% ipython --no-banner

In [1]: import numpy as np

In [2]: np.set_printoptions(precision=2, suppress=True, linewidth=120)

In [3]: rng = np.random.default_rng(44)

In [4]: labels = rng.integers(0, 2, 5)

In [5]: m1 = (labels[:, None] == labels) * -2 + np.eye(5)

In [6]: m1
Out[6]: 
array([[-1.,  0., -2.,  0., -2.],
       [ 0., -1.,  0., -2.,  0.],
       [-2.,  0., -1.,  0., -2.],
       [ 0., -2.,  0., -1.,  0.],
       [-2.,  0., -2.,  0., -1.]])

In [7]: w1 = np.array([[1, -2, -1], [-2, -5, 0], [-1, 0, 5], [3, -1, 5], [3, 0, 5]])

In [8]: beta = np.array([-3, 5, 8])

In [9]: act = np.maximum(m1 @ w1 + beta, 0)

In [10]: (act > 0).astype(int)
Out[10]: 
array([[0, 1, 0],
       [0, 1, 0],
       [0, 1, 0],
       [0, 1, 1],
       [0, 1, 0]])

In [11]: C = np.array([[4, 5, 5], [2, 0, 2], [4, 2, 5]])

In [12]: act @ C
Out[12]: 
array([[14.,  0., 14.],
       [24.,  0., 24.],
       [18.,  0., 18.],
       [44.,  6., 47.],
       [18.,  0., 18.]])

In [13]: J = np.load("a.npy")

In [14]: J
Out[14]: 
array([[-0.95,  1.14, -2.3 ,  6.29, -1.82,  0.23, -0.77,  6.04],
       [-0.85,  0.26, -3.87,  3.3 , -2.05,  1.76,  2.72,  4.08],
       [ 0.87,  1.51, -6.12, -2.8 ,  2.59,  0.7 , -4.17, -0.02],
       [-1.99,  0.47, -4.85,  5.53, -1.04,  3.77,  2.75,  2.09],
       [-0.97,  3.29, -2.96, -1.53, -0.87, -5.13,  0.75,  3.6 ],
       [-0.97, -2.27, -3.56,  3.48, -3.35,  1.7 , -0.95,  3.75],
       [-1.73,  3.73, -5.48, -0.19, -0.55, -4.54,  1.58,  3.76],
       [-3.05, -0.39, -1.75,  4.85, -2.37,  1.32, -0.89,  4.05],
       [-0.68,  0.83, -8.07, -3.73,  1.57,  0.62, -6.32, -2.72],
       [-1.75, -0.25, -3.21,  3.88, -2.27,  2.8 ,  0.41,  3.32],
       [-2.68,  0.06, -3.56,  6.63, -3.09,  2.91,  1.51,  5.03],
       [-1.58,  1.35, -2.  ,  4.98, -1.85,  2.53,  0.86,  3.8 ],
       [-0.27,  1.35, -4.08,  3.09, -3.01,  2.01, -0.2 ,  3.78],
       [-0.99,  1.15, -3.79,  4.5 , -1.08,  2.59,  1.31,  3.87],
       [-1.3 ,  2.27, -4.02, -1.25, -1.18, -3.37,  0.93,  3.43],
       [-0.07,  2.62, -7.54, -4.54,  2.81,  1.01, -4.73, -2.35],
       [-0.68,  3.32, -2.21, -0.93, -1.42, -4.36,  0.63,  3.59],
       [ 0.3 ,  4.03, -1.96, -0.62, -0.32, -4.78,  0.68,  4.13],
       [-1.28,  2.32, -6.4 , -3.01,  0.06,  1.76, -5.56, -2.6 ],
       [-2.37, -0.99, -2.52,  4.2 , -1.5 ,  2.29,  2.06,  5.31],
       [-2.44,  0.5 , -1.97,  4.67, -2.51,  3.12,  1.37,  4.29],
       [-0.65,  1.41, -4.19,  1.15, -1.78, -3.49, -0.38,  4.34],
       [ 0.66,  1.2 , -4.08, -2.94,  2.45,  1.75, -6.1 , -3.22],
       [-0.48,  1.5 , -7.76, -3.57,  1.45,  0.17, -4.55, -2.  ],
       [-0.76,  1.65, -6.65, -5.16,  2.59,  1.62, -5.65, -1.92],
       [ 0.12,  4.72, -2.69, -1.04, -0.14, -4.74,  0.05,  4.65],
       [-1.07,  0.23, -3.12,  5.54, -4.32,  1.41,  0.91,  3.96],
       [-0.13,  3.46, -6.48, -6.97,  2.76,  1.06, -5.68, -1.57],
       [-3.69,  1.08, -4.02,  5.14, -2.59,  1.38,  1.73,  4.01],
       [-1.61,  3.06, -2.88, -0.81, -0.7 , -2.98, -0.02,  3.98],
       [ 0.26,  2.76, -7.28, -1.77,  2.3 ,  1.18, -5.67, -0.86],
       [-2.59,  0.75, -5.12,  1.07, -0.67, -2.62, -1.58,  6.29],
       [-0.36,  3.5 , -5.82, -4.09,  3.05,  1.52, -5.08, -2.13],
       [-2.  ,  1.12, -3.22, -1.74, -0.99, -5.38,  0.93,  3.63]])

In [15]: O, V = np.linalg.qr(J[:, :2])[0], np.linalg.qr(J[:, 2:])[0]

In [16]: sigma = np.linalg.svd(O.T @ V, compute_uv=False)

In [17]: sigma
Out[17]: array([0.91, 0.76])

In [18]: (sigma > 0.9).sum()
Out[18]: np.int64(1)

In [19]: np.degrees(np.arccos(sigma.clip(0, 1)))
Out[19]: array([24.56, 40.44])

In [20]: Ac = J - J.mean(axis=0)

In [21]: V = np.linalg.svd(Ac)[2][:3]

In [22]: other = Ac - Ac @ V.T @ V

In [23]: np.linalg.norm(other, axis=1).round(6).argmax()
Out[23]: np.int64(22)

In [24]: np.round(np.cov(Ac @ V.T, rowvar=False), 2) + 0
Out[24]: 
array([[34.48,  0.  ,  0.  ],
       [ 0.  , 12.05,  0.  ],
       [ 0.  ,  0.  ,  1.44]])

In [25]: round(float(np.linalg.norm(other) / np.linalg.norm(Ac)), 2)
Out[25]: 0.27

In [26]: labels = rng.permutation(5)

In [27]: labels
Out[27]: array([3, 0, 2, 1, 4])

In [28]: other = m1[labels][:, labels]

In [29]: np.trace(other)
Out[29]: np.float64(-5.0)

In [30]: other
Out[30]: 
array([[-1.,  0.,  0., -2.,  0.],
       [ 0., -1., -2.,  0., -2.],
       [ 0., -2., -1.,  0., -2.],
       [-2.,  0.,  0., -1.,  0.],
       [ 0., -2., -2.,  0., -1.]])

In [31]: np.sort(np.abs(np.linalg.eigvals(other)))
Out[31]: array([1., 1., 1., 3., 5.])

In [32]: np.allclose(other, m1)
Out[32]: False

In [33]: w, V = np.linalg.eigh(other)

In [34]: vec = np.array([5, -4, -6, 9, -4])

In [35]: vec @ other @ vec
Out[35]: np.float64(-610.0)

In [36]: round(vec @ other @ vec / (vec @ vec), 2), round(w[0], 2), w[-1]
Out[36]: (np.float64(-3.51), np.float64(-5.0), np.float64(1.0))

In [37]: V * np.maximum(w, 0) @ V.T
Out[37]: 
array([[ 0.5 ,  0.  ,  0.  , -0.5 ,  0.  ],
       [ 0.  ,  0.67, -0.33,  0.  , -0.33],
       [ 0.  , -0.33,  0.67,  0.  , -0.33],
       [-0.5 ,  0.  ,  0.  ,  0.5 ,  0.  ],
       [ 0.  , -0.33, -0.33,  0.  ,  0.67]])

In [38]: np.linalg.eigvalsh(other[1:, 1:])
Out[38]: array([-5., -1.,  1.,  1.])

In [39]: M = np.load("block10.npy")

In [40]: M
Out[40]: 
array([[ 0.,  2.,  1.,  3.,  8., -2.,  3.],
       [ 1.,  2.,  1.,  3.,  2.,  5., -4.],
       [ 3.,  2.,  2.,  1.,  2.,  0.,  2.],
       [ 1.,  1.,  3.,  3.,  7., -9.,  4.],
       [ 0.,  0.,  0.,  0.,  1.,  2.,  2.],
       [ 0.,  0.,  0.,  0.,  2.,  1.,  1.],
       [ 0.,  0.,  0.,  0.,  2.,  2.,  0.]])

In [41]: [round(float(x), 2) for x in np.linalg.svd(M, compute_uv=False)[:3]]
Out[41]: [15.78, 9.06, 4.43]

In [42]: round(np.linalg.norm(M, 2) / np.linalg.norm(M), 2)
Out[42]: np.float64(0.82)

In [43]: np.linalg.matrix_rank(M, rtol=0.1)
Out[43]: np.int64(4)

In [44]: np.linalg.cond(M) > 100
Out[44]: np.True_

In [45]: other = np.array([[9, 5], [2, 7], [5, 6], [8, 0], [7, 0], [7, 6], [4, 2]])

In [46]: np.einsum("ik,kj->ji", M, other)
Out[46]: 
array([[ 87.,  75.,  71.,  52.,  29.,  25.,  28.],
       [ 14.,  47.,  45., -16.,  16.,   8.,  12.]])

In [47]: other @ M
ValueError: matmul: Input operand 1 has a mismatch in its core dimension 0, with gufunc signature (n?,k),(k,m?)->(n?,m?) (size 7 is different from 2)


In [48]: np.linalg.matrix_rank(M @ other)
Out[48]: np.int64(2)

In [49]: np.einsum("ij,ij->i", M, M)
Out[49]: array([ 91.,  60.,  26., 166.,   9.,   6.,   8.])

In [50]: K = np.loadtxt("sample3.csv", delimiter=",")

In [51]: K
Out[51]: 
array([[  2.,   0.,   2.,   1.,   5.,   1.,   5.,   2.],
       [  4.,   0.,   2.,   6.,   9.,   4.,   5.,   3.],
       [  9.,   5.,   6.,  11.,  12.,   6.,   5.,   7.],
       [  9.,   5.,   7.,  12.,  13.,  10.,   5.,   8.],
       [ 13.,   5.,   7.,  14.,  13.,  15.,   6.,  10.],
       [ 15.,   8.,   8.,  16.,  16.,  20.,   9.,  15.],
       [ 17.,   8.,  12.,  20.,  20.,  25.,  12.,  16.],
       [ 18.,  13.,  17.,  24.,  23.,  27.,  12.,  21.],
       [ 22.,  14.,  19.,  28.,  23.,  31.,  12.,  23.],
       [ 25.,  14.,  19.,  33.,  24.,  36.,  16.,  24.],
       [ 29.,  17.,  23.,  36.,  28.,  36.,  17.,  28.],
       [ 30.,  17.,  24.,  40.,  29.,  37.,  17.,  32.],
       [ 31.,  20.,  25.,  44.,  34.,  41.,  17.,  35.],
       [ 32.,  20.,  27.,  47.,  35.,  42.,  19.,  40.],
       [ 32.,  23.,  32.,  52.,  40.,  45.,  21.,  42.],
       [ 32.,  23.,  35.,  56.,  42.,  48.,  25.,  42.],
       [ 33.,  28.,  36.,  61.,  47.,  50.,  28.,  45.],
       [ 36.,  32.,  36.,  65.,  52.,  52.,  32.,  50.],
       [ 38.,  36.,  41.,  67.,  53.,  52.,  35.,  52.],
       [ 41.,  37.,  44.,  70.,  53.,  57.,  37.,  53.],
       [ 44.,  37.,  47.,  72.,  57.,  62.,  41.,  55.],
       [ 46.,  38.,  47.,  77.,  57.,  64.,  42.,  57.],
       [ 51.,  42.,  49.,  80.,  60.,  65.,  47.,  58.],
       [ 54.,  46.,  50.,  84.,  62.,  68.,  51.,  62.],
       [ 55.,  49.,  50.,  88.,  65.,  71.,  55.,  64.],
       [ 56.,  52.,  54.,  92.,  67.,  71.,  60.,  65.],
       [ 58.,  57.,  57.,  96.,  72.,  72.,  62.,  67.],
       [ 61.,  62.,  62.,  99.,  72.,  75.,  64.,  68.],
       [ 65.,  62.,  67., 100.,  77.,  75.,  65.,  68.],
       [ 70.,  62.,  72., 103.,  79.,  78.,  69.,  69.],
       [ 73.,  64.,  73., 104.,  79.,  83.,  73.,  73.],
       [ 78.,  67.,  73., 107.,  82.,  85.,  76.,  78.],
       [ 79.,  68.,  74., 110.,  87.,  85.,  81.,  83.],
       [ 79.,  73.,  77., 114.,  87.,  86.,  83.,  85.],
       [ 81.,  77.,  82., 117.,  91.,  91.,  83.,  90.],
       [ 85.,  77.,  87., 117.,  96.,  94.,  86.,  92.],
       [ 87.,  80.,  92., 117.,  99.,  94.,  89.,  95.],
       [ 88.,  83.,  94., 122.,  99.,  97.,  90.,  97.],
       [ 93.,  85.,  94., 125., 103., 101.,  92., 101.]])

In [52]: other = np.c_[K[:, :7] @ np.array([[2, -2, 0, -3, -1, 3, -2],
    ...:     [1, 0, 2, 1, -1, -2, -3],
    ...:     [-2, 2, 3, -3, 0, 3, -1],
    ...:     [-3, 3, 2, -3, 3, 2, 1],
    ...:     [0, -3, -1, -1, 0, 3, 1],
    ...:     [-2, 3, -2, 1, 3, -1, 0],
    ...:     [1, -3, 1, 2, -1, -3, 1]]), np.array([2, 2, -2, 2, 0, 1, 0, -2, 2, -2, -3, -2, -2, -2, 2, 0, -2, 1, 3, 3, -1, 1, -3, 0, 2, -2, -3, 1, 3, 3, 1, 3, 1, 3, -3, -1, 0, 0, -1])]

In [53]: other
Out[53]: 
array([[   0.,  -24.,    6.,   -9.,   -1.,   13.,    5.,    2.],
       [ -17.,  -16.,    6.,  -31.,   21.,   38.,   10.,    2.],
       [ -29.,   -6.,   31.,  -69.,   32.,   72.,  -11.,   -2.],
       [ -42.,    8.,   27.,  -72.,   47.,   76.,  -10.,    2.],
       [ -49.,   18.,   22.,  -83.,   63.,   84.,  -15.,    0.],
       [ -57.,   19.,   25.,  -87.,   76.,   86.,  -21.,    1.],
       [ -80.,   29.,   34., -110.,   98.,  110.,  -18.,    0.],
       [ -99.,   46.,   60., -136.,  110.,  133.,  -33.,   -2.],
       [-114.,   66.,   68., -161.,  129.,  153.,  -42.,    2.],
       [-129.,   75.,   71., -173.,  152.,  158.,  -38.,   -2.],
       [-134.,   69.,   92., -205.,  153.,  191.,  -51.,   -3.],
       [-148.,   81.,  100., -223.,  167.,  207.,  -49.,   -2.],
       [-165.,   90.,  104., -239.,  187.,  226.,  -52.,   -2.],
       [-176.,   95.,  115., -253.,  196.,  237.,  -50.,   -2.],
       [-202.,  108.,  137., -278.,  215.,  262.,  -52.,    2.],
       [-222.,  117.,  150., -290.,  232.,  270.,  -45.,    0.],
       [-233.,  114.,  167., -303.,  244.,  280.,  -50.,   -2.],
       [-235.,   99.,  178., -315.,  251.,  290.,  -55.,    1.],
       [-240.,   99.,  207., -333.,  248.,  301.,  -70.,    3.],
       [-256.,  117.,  216., -350.,  266.,  312.,  -77.,    3.],
       [-268.,  114.,  219., -365.,  280.,  329.,  -76.,   -1.],
       [-281.,  128.,  228., -381.,  297.,  338.,  -77.,    1.],
       [-277.,  110.,  248., -399.,  295.,  350.,  -90.,   -3.],
       [-283.,  109.,  263., -410.,  305.,  353.,  -99.,    0.],
       [-292.,  107.,  272., -414.,  318.,  352.,  -99.,    2.],
       [-302.,  104.,  301., -430.,  321.,  360., -103.,   -2.],
       [-311.,  100.,  323., -452.,  327.,  381., -114.,   -3.],
       [-323.,  116.,  350., -473.,  335.,  392., -135.,    1.],
       [-327.,  103.,  363., -506.,  333.,  433., -141.,    3.],
       [-338.,  103.,  380., -536.,  342.,  460., -147.,    3.],
       [-341.,  105.,  383., -536.,  351.,  453., -155.,    1.],
       [-338.,   92.,  391., -552.,  355.,  466., -165.,    3.],
       [-341.,   71.,  402., -561.,  357.,  476., -158.,    1.],
       [-354.,   86.,  429., -572.,  365.,  476., -170.,    3.],
       [-375.,  104.,  444., -597.,  383.,  502., -184.,   -3.],
       [-380.,   91.,  451., -620.,  385.,  532., -189.,   -1.],
       [-380.,   79.,  472., -635.,  377.,  547., -201.,    0.],
       [-399.,  102.,  489., -651.,  396.,  554., -208.,    0.],
       [-402.,   95.,  489., -669.,  408.,  573., -215.,   -1.]])

In [54]: np.round(np.linalg.norm(other - K @ np.linalg.lstsq(K, other)[0], axis=0), 2) + 0
Out[54]: array([ 0.  ,  0.  ,  0.  ,  0.  ,  0.  ,  0.  ,  0.  , 11.48])

In [55]: np.linalg.norm(np.linalg.qr(K)[0].T @ other, axis=0) ** 2 / ((other ** 2).sum(axis=0) + 1e-12)
Out[55]: array([1.  , 1.  , 1.  , 1.  , 1.  , 1.  , 1.  , 0.15])
